$ ipython --no-banner

In [1]: import numpy as np

In [2]: from numpy import linalg as LA

In [3]: np.set_printoptions(precision=2, suppress=True, linewidth=200)

In [4]: arr = np.load("a.npy")

In [5]: print(arr)
[[0 0 1 0 0 0]
 [1 0 0 0 0 0]
 [0 0 0 0 0 1]
 [0 0 0 1 0 0]
 [0 0 0 0 1 0]
 [0 1 0 0 0 0]]

In [6]: # columns are unit length and at right angles

In [7]: print(arr[:, 2] @ arr[:, 0])
0

In [8]: print(LA.pinv(arr))
[[0. 1. 0. 0. 0. 0.]
 [0. 0. 0. 0. 0. 1.]
 [1. 0. 0. 0. 0. 0.]
 [0. 0. 0. 1. 0. 0.]
 [0. 0. 0. 0. 1. 0.]
 [0. 0. 1. 0. 0. 0.]]

In [9]: print(LA.svd(arr, compute_uv=False))
[1. 1. 1. 1. 1. 1.]

In [10]: print(arr @ arr.T)
[[1 0 0 0 0 0]
 [0 1 0 0 0 0]
 [0 0 1 0 0 0]
 [0 0 0 1 0 0]
 [0 0 0 0 1 0]
 [0 0 0 0 0 1]]

In [11]: print(arr.T @ arr)
[[1 0 0 0 0 0]
 [0 1 0 0 0 0]
 [0 0 1 0 0 0]
 [0 0 0 1 0 0]
 [0 0 0 0 1 0]
 [0 0 0 0 0 1]]

In [12]: x = np.array([6, 0, 2, 1, 2, 7])

In [13]: print(arr * x)
[[0 0 2 0 0 0]
 [6 0 0 0 0 0]
 [0 0 0 0 0 7]
 [0 0 0 1 0 0]
 [0 0 0 0 2 0]
 [0 0 0 0 0 0]]

In [14]: print((arr * x).sum(axis=1))
[2 6 7 1 2 0]

In [15]: print(arr @ np.eye(6)[3])
[0. 0. 0. 1. 0. 0.]

In [16]: print(arr @ np.ones(6))
[1. 1. 1. 1. 1. 1.]

In [17]: print(np.einsum("ij,j->i", arr, x))
[2 6 7 1 2 0]

In [18]: A2 = arr ** -1
Traceback (most recent call last):
  Cell In[18], line 1
    A2 = arr ** -1
ValueError: Integers to negative integer powers are not allowed.


In [19]: A2 = LA.invert(arr)
Traceback (most recent call last):
  Cell In[19], line 1
    A2 = LA.invert(arr)
AttributeError: module 'numpy.linalg' has no attribute 'invert'


In [20]: A2 = LA.inv(arr)

In [21]: print(arr @ A2)
[[1. 0. 0. 0. 0. 0.]
 [0. 1. 0. 0. 0. 0.]
 [0. 0. 1. 0. 0. 0.]
 [0. 0. 0. 1. 0. 0.]
 [0. 0. 0. 0. 1. 0.]
 [0. 0. 0. 0. 0. 1.]]

In [22]: print(round(LA.det(arr) * LA.det(A2), 2))
1.0

In [23]: m1 = np.array([[0, 0, 0, 0], [-2, -5, 6, 15], [0, 0, 0, 0], [4, 10, -4, -10]])

In [24]: print(m1)
[[  0   0   0   0]
 [ -2  -5   6  15]
 [  0   0   0   0]
 [  4  10  -4 -10]]

In [25]: theta = np.radians(15)

In [26]: Rm = np.eye(4)

In [27]: Rm[1, 1] = Rm[3, 3] = np.cos(theta)

In [28]: Rm[1, 3], Rm[3, 1] = -np.sin(theta), np.sin(theta)

In [29]: print(Rm)
[[ 1.    0.    0.    0.  ]
 [ 0.    0.97  0.   -0.26]
 [ 0.    0.    1.    0.  ]
 [ 0.    0.26  0.    0.97]]

In [30]: A2 = m1 @ Rm.T

In [31]: print(np.abs(A2 - m1).max(axis=0))
[0.   3.71 0.   2.93]

In [32]: rng = np.random.default_rng(8)

In [33]: idx = rng.permutation(4)

In [34]: A2 = Rm[:, idx] * rng.choice([-1, 1], 4)

In [35]: print(A2)
[[ 0.   -0.   -0.    1.  ]
 [-0.26 -0.97 -0.    0.  ]
 [ 0.   -0.   -1.    0.  ]
 [ 0.97 -0.26 -0.    0.  ]]

In [36]: U, _, Vh = LA.svd(Rm.T @ A2)

In [37]: print(np.round(LA.lstsq(Rm, A2)[0], 2) + 0)
[[ 0.  0.  0.  1.]
 [ 0. -1.  0.  0.]
 [ 0.  0. -1.  0.]
 [ 1.  0.  0.  0.]]

In [38]: print(np.round(np.poly(A2), 2) + 0)
[ 1.    1.97  0.   -1.97 -1.  ]

In [39]: print(LA.eigvals(A2))
[ 1.  +0.j   -0.98+0.18j -0.98-0.18j -1.  +0.j  ]

In [40]: print(np.round(LA.eigvals(A2).sum().real, 2))
-1.97

In [41]: try:
    ...:     LA.inv(m1)
    ...: except LA.LinAlgError as e:
    ...:     print(repr(e))
    ...: 
LinAlgError('Singular matrix')

In [42]: print(m1 @ LA.pinv(m1) @ m1)
[[  0.   0.   0.   0.]
 [ -2.  -5.   6.  15.]
 [  0.   0.   0.   0.]
 [  4.  10.  -4. -10.]]

In [43]: print(round(np.trace(LA.pinv(m1) @ m1), 2))
2.0

In [44]: X = np.tanh(np.array([[1.5, -1.1],
    ...:     [0.8, -0.9],
    ...:     [0.2, 2.0],
    ...:     [0.3, -0.2],
    ...:     [-0.7, 1.1],
    ...:     [-1.4, -1.0],
    ...:     [2.4, -0.1],
    ...:     [-0.9, -0.3],
    ...:     [1.0, 0.6],
    ...:     [1.6, 0.8],
    ...:     [-0.2, 1.0],
    ...:     [-1.3, 2.2],
    ...:     [-0.9, -1.2],
    ...:     [1.7, 0.3]]) @ np.array([[-0.6, 1.1, 0.2, 0.0, 0.3, -0.4], [-0.5, -0.2, -0.4, 0.1, -2.3, 1.0]]))

In [45]: print(X.round(2) + 0)
[[-0.34  0.95  0.63 -0.11  0.99 -0.94]
 [-0.03  0.79  0.48 -0.09  0.98 -0.84]
 [-0.81 -0.18 -0.64  0.2  -1.    0.96]
 [-0.08  0.35  0.14 -0.02  0.5  -0.31]
 [-0.13 -0.76 -0.52  0.11 -0.99  0.88]
 [ 0.87 -0.87  0.12 -0.1   0.95 -0.41]
 [-0.88  0.99  0.48 -0.01  0.74 -0.79]
 [ 0.6  -0.73 -0.06 -0.03  0.4   0.06]
 [-0.72  0.75 -0.04  0.06 -0.79  0.2 ]
 [-0.88  0.92  0.    0.08 -0.88  0.16]
 [-0.36 -0.4  -0.41  0.1  -0.98  0.79]
 [-0.31 -0.95 -0.81  0.22 -1.    0.99]
 [ 0.81 -0.64  0.29 -0.12  0.99 -0.69]
 [-0.82  0.95  0.22  0.03 -0.18 -0.36]]

In [46]: hat = np.triu(np.array([[1, 2, 1, -3], [3, -2, 2, -1], [-2, 0, -2, 2], [0, 1, -2, 1]]), 1) + np.eye(4)

In [47]: A2 = hat @ m1 @ LA.inv(hat)

In [48]: print(LA.matrix_rank(A2))
2

In [49]: print(np.round(LA.det(A2), 2))
0.0

In [50]: print(hat @ m1 - m1 @ hat)
[[-16. -40.  24.  60.]
 [ -4.  -6.  16. -13.]
 [  8.  20.  -8. -20.]
 [  0.  -8. -24.  30.]]

In [51]: print(np.trace(A2), np.trace(m1))
-15.0 -15

In [52]: print(np.round(np.poly(A2), 2) + 0)
[   1.   15. -100.    0.    0.]

In [53]: U, s, Vh = LA.svd(m1)

In [54]: print(s.round(2) + 0)
[22.24  5.21  0.    0.  ]

In [55]: A2 = U[:, :2] @ np.diag(s[:2]) @ Vh[:2]

In [56]: print(A2.round(2) + 0)
[[  0.   0.   0.   0.]
 [ -2.  -5.   6.  15.]
 [  0.   0.   0.   0.]
 [  4.  10.  -4. -10.]]

In [57]: print(LA.matrix_rank(A2))
2

In [58]: print(round(np.abs(m1 - A2).max(), 2))
0.0

In [59]: A = np.vander(np.arange(4) - 3, 4, increasing=True)

In [60]: print(A)
[[  1  -3   9 -27]
 [  1  -2   4  -8]
 [  1  -1   1  -1]
 [  1   0   0   0]]

In [61]: # row 0 is much longer than the rest

In [62]: print(round(np.log10(LA.cond(A))))
2

In [63]: print(LA.cond(A) > 100)
True

In [64]: print(np.sort(np.abs(LA.eigvals(A))))
[0.74 0.74 4.66 4.66]

In [65]: print((A + A.T) / 2)
[[  1.   -1.    5.  -13. ]
 [ -1.   -2.    1.5  -4. ]
 [  5.    1.5   1.   -0.5]
 [-13.   -4.   -0.5   0. ]]

In [66]: print((A - A.T) / 2)
[[  0.   -2.    4.  -14. ]
 [  2.    0.    2.5  -4. ]
 [ -4.   -2.5   0.   -0.5]
 [ 14.    4.    0.5   0. ]]

In [67]: print(np.trace(A))
0

In [68]: print(round(float(np.abs(LA.eigvals(A)).max()), 2))
4.66

In [69]: A.inv()
Traceback (most recent call last):
  Cell In[69], line 1
    A.inv()
AttributeError: 'numpy.ndarray' object has no attribute 'inv'


In [70]: print(round(float(LA.det(A)), 2))
12.0

In [71]: print(np.allclose(A, A.T))
False

In [72]: print(LA.matrix_power(A, 3))
[[ -32   66 -198  582]
 [ -18   16  -52  154]
 [ -16   -2   -2   10]
 [ -20   -6    6  -12]]

In [73]: f, r1 = A[3], A[2]

In [74]: print(f @ f)
1

In [75]: pr = (f @ r1) / (f @ f) * f

In [76]: print(pr)
[1. 0. 0. 0.]

In [77]: print(np.outer(f, r1))
[[ 1 -1  1 -1]
 [ 0  0  0  0]
 [ 0  0  0  0]
 [ 0  0  0  0]]

In [78]: A2 = np.array([[-2, 1, 4], [4, 2, -5], [5, -1, 2]])

In [79]: F = A2.T @ A2

In [80]: print(F)
[[ 45   1 -18]
 [  1   6  -8]
 [-18  -8  45]]

In [81]: T = np.stack([F, 4 * F, F[::-1]])

In [82]: print(LA.det(T))
[  7569. 484416.  -7569.]

In [83]: print(T.shape)
(3, 3, 3)

In [84]: print(np.einsum("bij,cij->bc", T, T))
[[  4864  19456  -3155]
 [ 19456  77824 -12620]
 [ -3155 -12620   4864]]

In [85]: print((T @ F.T).shape)
(3, 3, 3)

In [86]: w, V = LA.eigh(F)

In [87]: x = np.array([8, 9, 9])

In [88]: print(x @ F @ x)
3267

In [89]: print(V * np.sqrt(w) @ V.T)
[[ 6.56 -0.03 -1.38]
 [-0.03  2.27 -0.92]
 [-1.38 -0.92  6.5 ]]

In [90]: print((np.sign(V[:, -1].round(6)) == np.sign(V[0, -1].round(6))).astype(int))
[1 1 0]

In [91]: print(V * np.abs(w) @ V.T)
[[ 45.   1. -18.]
 [  1.   6.  -8.]
 [-18.  -8.  45.]]

In [92]: print(V * np.maximum(w, 0) @ V.T)
[[ 45.   1. -18.]
 [  1.   6.  -8.]
 [-18.  -8.  45.]]

In [93]: G = F.T @ F

In [94]: print(np.allclose(G, G.T))
True

In [95]: W0 = np.load("x.npy")

In [96]: print(W0)
[[ 1.   2.  12.   2. ]
 [ 1.9 -0.3  0.8 -1.6]
 [ 0.6 -0.9 -0.3  0.3]
 [ 1.7 -1.2  0.  -0.6]
 [-0.3  0.7  0.   0.6]
 [-1.2  0.8 -0.3 -1.4]
 [-1.5 -0.9  0.5  0.7]
 [-0.1  0.8 -1.   0.7]
 [-0.6  0.6  0.3 -0.3]
 [ 0.3 -0.9 -1.3  2.6]
 [ 1.4 -0.9  0.9  0.7]
 [ 1.6 -0.1  0.3 -0.4]
 [ 0.1 -1.7  0.3  2.1]
 [-0.3  0.8 -2.2 -0.1]
 [-1.   0.5  0.5  0.2]
 [-0.3  1.7 -0.1  0.6]
 [-0.9 -1.9 -2.4  0.1]
 [ 0.9  0.8  0.3  0.2]
 [ 0.2 -0.5 -0.7 -1.1]
 [-0.9 -0.8  0.3 -1.4]
 [-0.3 -2.7  1.5 -1.9]
 [ 0.1  0.1 -1.  -1.3]
 [-0.4  0.6 -0.2 -2.2]
 [ 1.6 -0.1 -0.4 -0.2]
 [ 1.  -1.1  1.  -0.7]
 [ 1.   0.2  1.   1.6]
 [-1.2 -2.4 -1.  -0.2]
 [ 0.  -1.4 -0.6  0. ]
 [ 0.   0.3 -0.2  0.5]
 [ 0.9  0.3 -0.9  0.9]
 [ 0.  -1.4 -0.3  1.7]
 [-1.  -0.5 -1.2  0. ]
 [-2.4 -1.4 -1.2  0.4]
 [ 0.1 -0.6  0.2 -0.2]
 [ 0.7  0.5  1.  -0.7]]

In [97]: # row 0 dominates

In [98]: idx = W0[:, 3] > np.median(W0[:, 3])

In [99]: f = W0[idx].mean(axis=0) - W0[~idx].mean(axis=0)

In [100]: print(((W0 - W0.mean(axis=0)) @ f > 0).astype(int))
[1 0 0 0 1 0 1 1 0 1 1 0 1 0 1 1 0 1 0 0 0 0 0 0 0 1 0 0 1 1 1 0 0 0 0]

In [101]: print(f)
[-0.18  0.3   0.58  1.73]

In [102]: d = LA.norm(W0[:, None] - W0[None], axis=-1)

In [103]: print(d[:5, :5])
[[ 0.   12.02 12.76 12.71 12.22]
 [12.02  0.    2.62  1.58  3.36]
 [12.76  2.62  0.    1.48  1.88]
 [12.71  1.58  1.48  0.    3.01]
 [12.22  3.36  1.88  3.01  0.  ]]

In [104]: print(np.unravel_index(d.round(6).argmax(), d.shape))
(np.int64(0), np.int64(16))

In [105]: print((d + 1e9 * np.eye(35)).round(6).argmin(axis=1))
[25 11 27 11 28 22 14 28 14 30 24 23 30  7  8  4 26 28 21 18 19 18  5 11  3 10 16  2  4  7 12 27 26  2 17]

In [106]: print(d.mean(axis=1).argmax())
0

In [107]: A2 = np.c_[W0[:, :2] @ np.array([[1, 1], [-2, 3]]), np.array([0, -1, 0, 2, 3, -3, 2, 0, -2, 1, 0, 1, -2, 1, -1, 3, -2, 0, -2, -1, 1, 0, 3, 3, 3, -3, -3, -3, -3, -2, -1, -1, 1, -2, 3])]

In [108]: print(A2)
[[-3.   7.   0. ]
 [ 2.5  1.  -1. ]
 [ 2.4 -2.1  0. ]
 [ 4.1 -1.9  2. ]
 [-1.7  1.8  3. ]
 [-2.8  1.2 -3. ]
 [ 0.3 -4.2  2. ]
 [-1.7  2.3  0. ]
 [-1.8  1.2 -2. ]
 [ 2.1 -2.4  1. ]
 [ 3.2 -1.3  0. ]
 [ 1.8  1.3  1. ]
 [ 3.5 -5.  -2. ]
 [-1.9  2.1  1. ]
 [-2.   0.5 -1. ]
 [-3.7  4.8  3. ]
 [ 2.9 -6.6 -2. ]
 [-0.7  3.3  0. ]
 [ 1.2 -1.3 -2. ]
 [ 0.7 -3.3 -1. ]
 [ 5.1 -8.4  1. ]
 [-0.1  0.4  0. ]
 [-1.6  1.4  3. ]
 [ 1.8  1.3  3. ]
 [ 3.2 -2.3  3. ]
 [ 0.6  1.6 -3. ]
 [ 3.6 -8.4 -3. ]
 [ 2.8 -4.2 -3. ]
 [-0.6  0.9 -3. ]
 [ 0.3  1.8 -2. ]
 [ 2.8 -4.2 -1. ]
 [ 0.  -2.5 -1. ]
 [ 0.4 -6.6  1. ]
 [ 1.3 -1.7 -2. ]
 [-0.3  2.2  3. ]]

In [109]: print(LA.norm(LA.qr(W0)[0].T @ A2, axis=0) ** 2 / ((A2 ** 2).sum(axis=0) + 1e-12))
[1.   1.   0.08]

In [110]: print(LA.matrix_rank(A2))
3

In [111]: print(LA.matrix_rank(np.c_[W0, A2]))
5

In [112]: print(np.round(LA.norm(A2 - W0 @ LA.lstsq(W0, A2)[0], axis=0), 2) + 0)
[ 0.    0.   11.36]

In [113]: print(np.unravel_index(np.abs(W0).argmax(), W0.shape))
(np.int64(0), np.int64(2))

In [114]: print(W0.sum(axis=1))
[17.   0.8 -0.3 -0.1  1.  -2.1 -1.2  0.4  0.   0.7  2.1  1.4  0.8 -1.8  0.2  1.9 -5.1  2.2 -2.1 -2.8 -3.4 -2.1 -2.2  0.9  0.2  3.8 -4.8 -2.   0.6  1.2  0.  -2.7 -4.6 -0.5  1.5]

In [115]: W0[35]
Traceback (most recent call last):
  Cell In[115], line 1
    W0[35]
IndexError: index 35 is out of bounds for axis 0 with size 35


In [116]: LA.rank(W0)
Traceback (most recent call last):
  Cell In[116], line 1
    LA.rank(W0)
AttributeError: module 'numpy.linalg' has no attribute 'rank'


In [117]: print(np.abs(W0).max())
12.0

In [118]: cen = W0 - W0.mean(axis=0)

In [119]: V = LA.svd(cen)[2][:1]

In [120]: A2 = cen - cen @ V.T @ V

In [121]: print(np.cov(cen @ V.T, rowvar=False))
5.384353788061315

In [122]: print(LA.norm(A2, axis=1).round(6).argmax())
20

In [123]: print((cen @ V.T).std(axis=0))
[2.29]

In [124]: print(round(LA.norm(A2) / LA.norm(cen), 2))
0.61

In [125]: print(A2.std(axis=0))
[0.93 0.98 0.29 1.08]
